% ipython --no-banner

In [1]: import numpy as np

In [2]: import numpy.linalg as la

In [3]: np.set_printoptions(precision=1, suppress=True, linewidth=100, legacy="1.25")

In [4]: def tidy(a):
   ...:     return np.round(a, 1) + 0
   ...: 

In [5]: A2 = np.array([[1, 2, 7, 5, 7, 7, 2],
   ...:     [6, 6, 9, 0, 1, 6, 6],
   ...:     [7, 6, 5, 8, 8, 7, 9],
   ...:     [0, 4, 3, 5, 6, 3, 5],
   ...:     [0, 6, 1, 5, 2, 2, 7],
   ...:     [7, 1, 6, 3, 0, 3, 9],
   ...:     [0, 4, 8, 3, 9, 9, 3]])

In [6]: E = np.triu(A2, 1)

In [7]: E
Out[7]: 
array([[0, 2, 7, 5, 7, 7, 2],
       [0, 0, 9, 0, 1, 6, 6],
       [0, 0, 0, 8, 8, 7, 9],
       [0, 0, 0, 0, 6, 3, 5],
       [0, 0, 0, 0, 0, 2, 7],
       [0, 0, 0, 0, 0, 0, 9],
       [0, 0, 0, 0, 0, 0, 0]])

In [8]: Uu, s, VT = la.svd(E)

In [9]: V = VT[:(s > 1e-8).sum()]

In [10]: rng = np.random.default_rng(958)

In [11]: x = E[5] + 3 * E[2] + rng.integers(2) * np.eye(7)[2]

In [12]: x
Out[12]: array([ 0.,  0.,  0., 24., 24., 21., 36.])

In [13]: tidy(V.T @ V)
Out[13]: 
array([[0., 0., 0., 0., 0., 0., 0.],
       [0., 1., 0., 0., 0., 0., 0.],
       [0., 0., 1., 0., 0., 0., 0.],
       [0., 0., 0., 1., 0., 0., 0.],
       [0., 0., 0., 0., 1., 0., 0.],
       [0., 0., 0., 0., 0., 1., 0.],
       [0., 0., 0., 0., 0., 0., 1.]])

In [14]: tidy(np.diag(V.T @ V))
Out[14]: array([0., 1., 1., 1., 1., 1., 1.])

In [15]: la.matrix_rank(np.vstack([E, x]))
Out[15]: 6

In [16]: np.allclose(V.T @ V @ x, x)
Out[16]: True

In [17]: la.matrix_rank(E, rtol=0.1)
Out[17]: 4

In [18]: tidy(la.norm(E, 2) / la.norm(E))
Out[18]: 0.8

In [19]: Uu, s, VT = la.svd(E, full_matrices=False)

In [20]: tidy(s / s[0])
Out[20]: array([1. , 0.5, 0.4, 0.2, 0.1, 0. , 0. ])

In [21]: tidy(Uu.T @ E @ VT.T)
Out[21]: 
array([[23.7,  0. ,  0. ,  0. ,  0. ,  0. ,  0. ],
       [ 0. , 11.1,  0. ,  0. ,  0. ,  0. ,  0. ],
       [ 0. ,  0. ,  9.6,  0. ,  0. ,  0. ,  0. ],
       [ 0. ,  0. ,  0. ,  3.9,  0. ,  0. ,  0. ],
       [ 0. ,  0. ,  0. ,  0. ,  1.8,  0. ,  0. ],
       [ 0. ,  0. ,  0. ,  0. ,  0. ,  0.9,  0. ],
       [ 0. ,  0. ,  0. ,  0. ,  0. ,  0. ,  0. ]])

In [22]: tidy(np.sqrt((s ** 2).sum())), tidy(la.norm(E))
Out[22]: (28.2, 28.2)

In [23]: T = np.stack([E, -3 * E, E[::-1]])

In [24]: tidy(la.det(T))
Out[24]: array([0., 0., 0.])

In [25]: tidy(la.norm(T, axis=(1, 2)))
Out[25]: array([28.2, 84.6, 28.2])

In [26]: np.einsum("bij,cij->bc", T, T)
Out[26]: 
array([[  796, -2388,   332],
       [-2388,  7164,  -996],
       [  332,  -996,   796]])

In [27]: T.sum(axis=0)
Out[27]: 
array([[  0,  -4, -14, -10, -14, -14,  -4],
       [  0,   0, -18,   0,  -2, -12,  -3],
       [  0,   0,   0, -16, -16, -12, -11],
       [  0,   0,   0,   0,  -6,  -3,  -5],
       [  0,   0,   0,   8,   8,   3,  -5],
       [  0,   0,   9,   0,   1,   6, -12],
       [  0,   2,   7,   5,   7,   7,   2]])

In [28]: T.shape
Out[28]: (3, 7, 7)

In [29]: data = np.load("run11.npy")

In [30]: data
Out[30]: 
array([[ 5,  6,  7,  8,  9, 10],
       [11, 12, 13, 14, 15, 16],
       [17, 18, 19, 20, 21, 22],
       [23, 24, 25, 26, 27, 28],
       [29, 30, 31, 32, 33, 34],
       [35, 36, 37, 38, 39, 40],
       [41, 42, 43, 44, 45, 46]])

In [31]: f = np.array([1, -2])

In [32]: np.convolve(data[1], f)
Out[32]: array([ 11, -10, -11, -12, -13, -14, -32])

In [33]: np.polyval(f, data[1])
Out[33]: array([ 9, 10, 11, 12, 13, 14])

In [34]: Uu, s, VT = la.svd(data)

In [35]: tidy(s)
Out[35]: array([182.9,   4.7,   0. ,   0. ,   0. ,   0. ])

In [36]: np.argmax(s[:-1] / (s[1:] + 1e-6)) + 1
Out[36]: 2

In [37]: A2 = Uu[:, :2] @ np.diag(s[:2]) @ VT[:2]

In [38]: tidy(la.norm(data - A2) / la.norm(data))
Out[38]: 0.0

In [39]: tidy(A2)
Out[39]: 
array([[ 5.,  6.,  7.,  8.,  9., 10.],
       [11., 12., 13., 14., 15., 16.],
       [17., 18., 19., 20., 21., 22.],
       [23., 24., 25., 26., 27., 28.],
       [29., 30., 31., 32., 33., 34.],
       [35., 36., 37., 38., 39., 40.],
       [41., 42., 43., 44., 45., 46.]])

In [40]: tidy(la.norm(data - A2, 2)), tidy(s[2])
Out[40]: (0.0, 0.0)

In [41]: f = np.array([1, 9, 5])

In [42]: F = np.array([np.roll(f, i) for i in range(3)])

In [43]: F
Out[43]: 
array([[1, 9, 5],
       [5, 1, 9],
       [9, 5, 1]])

In [44]: F @ np.ones(3)
Out[44]: array([15., 15., 15.])

In [45]: (F @ F)[0]
Out[45]: array([91, 43, 91])

In [46]: F @ (-1.0) ** np.arange(3)
Out[46]: array([-3., 13.,  5.])

In [47]: Uu, s, VT = la.svd(F, full_matrices=False)

In [48]: tidy(VT @ VT.T)
Out[48]: 
array([[1., 0., 0.],
       [0., 1., 0.],
       [0., 0., 1.]])

In [49]: tidy(np.cumsum(s ** 2) / np.sum(s ** 2))
Out[49]: array([0.7, 0.9, 1. ])

In [50]: tidy(np.abs(VT[0]))
Out[50]: array([0.6, 0.6, 0.6])

In [51]: rk = la.matrix_rank(E)

In [52]: rk
Out[52]: 6

In [53]: N = la.svd(E)[2][rk:].T

In [54]: [int(la.matrix_rank(np.delete(E, i, axis=0))) for i in range(7)]
Out[54]: [5, 5, 5, 5, 5, 5, 6]

In [55]: la.matrix_rank(E.T @ E), la.matrix_rank(E @ E.T)
Out[55]: (6, 6)

In [56]: N @ N.T
Out[56]: 
array([[1., 0., 0., 0., 0., 0., 0.],
       [0., 0., 0., 0., 0., 0., 0.],
       [0., 0., 0., 0., 0., 0., 0.],
       [0., 0., 0., 0., 0., 0., 0.],
       [0., 0., 0., 0., 0., 0., 0.],
       [0., 0., 0., 0., 0., 0., 0.],
       [0., 0., 0., 0., 0., 0., 0.]])

In [57]: [int(la.matrix_rank(E[:i])) for i in range(1, len(E) + 1)]
Out[57]: [1, 2, 3, 4, 5, 6, 6]

In [58]: X = np.loadtxt("case15.csv", delimiter=",")

In [59]: X
Out[59]: 
array([[ 0.,  0.,  0.,  0.,  0.,  0.,  0., -2.,  2.],
       [ 0.,  0.,  0.,  0.,  0.,  0.,  0.,  1., -1.],
       [ 0.,  0.,  0.,  0.,  0.,  0.,  0., -1.,  0.],
       [ 0.,  0.,  0.,  0.,  0.,  0.,  0.,  2., -1.],
       [ 0.,  0.,  0.,  0.,  0.,  0.,  0.,  2., -1.],
       [ 0.,  0.,  0.,  0.,  0.,  0.,  0.,  0., -2.],
       [ 0.,  0.,  0.,  0.,  0.,  0.,  0., -1.,  2.],
       [-2.,  1., -1.,  2.,  2.,  0., -1.,  0.,  0.],
       [ 2., -1.,  0., -1., -1., -2.,  2.,  0.,  0.]])

In [60]: np.trace(X)
Out[60]: 0.0

In [61]: z = rng.permutation(9)

In [62]: z
Out[62]: array([0, 1, 8, 7, 4, 2, 3, 6, 5])

In [63]: A2 = X[z][:, z]

In [64]: A2
Out[64]: 
array([[ 0.,  0.,  2., -2.,  0.,  0.,  0.,  0.,  0.],
       [ 0.,  0., -1.,  1.,  0.,  0.,  0.,  0.,  0.],
       [ 2., -1.,  0.,  0., -1.,  0., -1.,  2., -2.],
       [-2.,  1.,  0.,  0.,  2., -1.,  2., -1.,  0.],
       [ 0.,  0., -1.,  2.,  0.,  0.,  0.,  0.,  0.],
       [ 0.,  0.,  0., -1.,  0.,  0.,  0.,  0.,  0.],
       [ 0.,  0., -1.,  2.,  0.,  0.,  0.,  0.,  0.],
       [ 0.,  0.,  2., -1.,  0.,  0.,  0.,  0.,  0.],
       [ 0.,  0., -2.,  0.,  0.,  0.,  0.,  0.,  0.]])

In [65]: np.trace(A2)
Out[65]: 0.0

In [66]: tidy(la.det(A2)), tidy(la.det(X[z]))
Out[66]: (0.0, 0.0)

In [67]: np.diag(A2)
Out[67]: array([0., 0., 0., 0., 0., 0., 0., 0., 0.])

In [68]: tidy(np.sort(np.abs(la.eigvals(A2))))
Out[68]: array([0. , 0. , 0. , 0. , 0. , 2. , 2. , 5.1, 5.1])
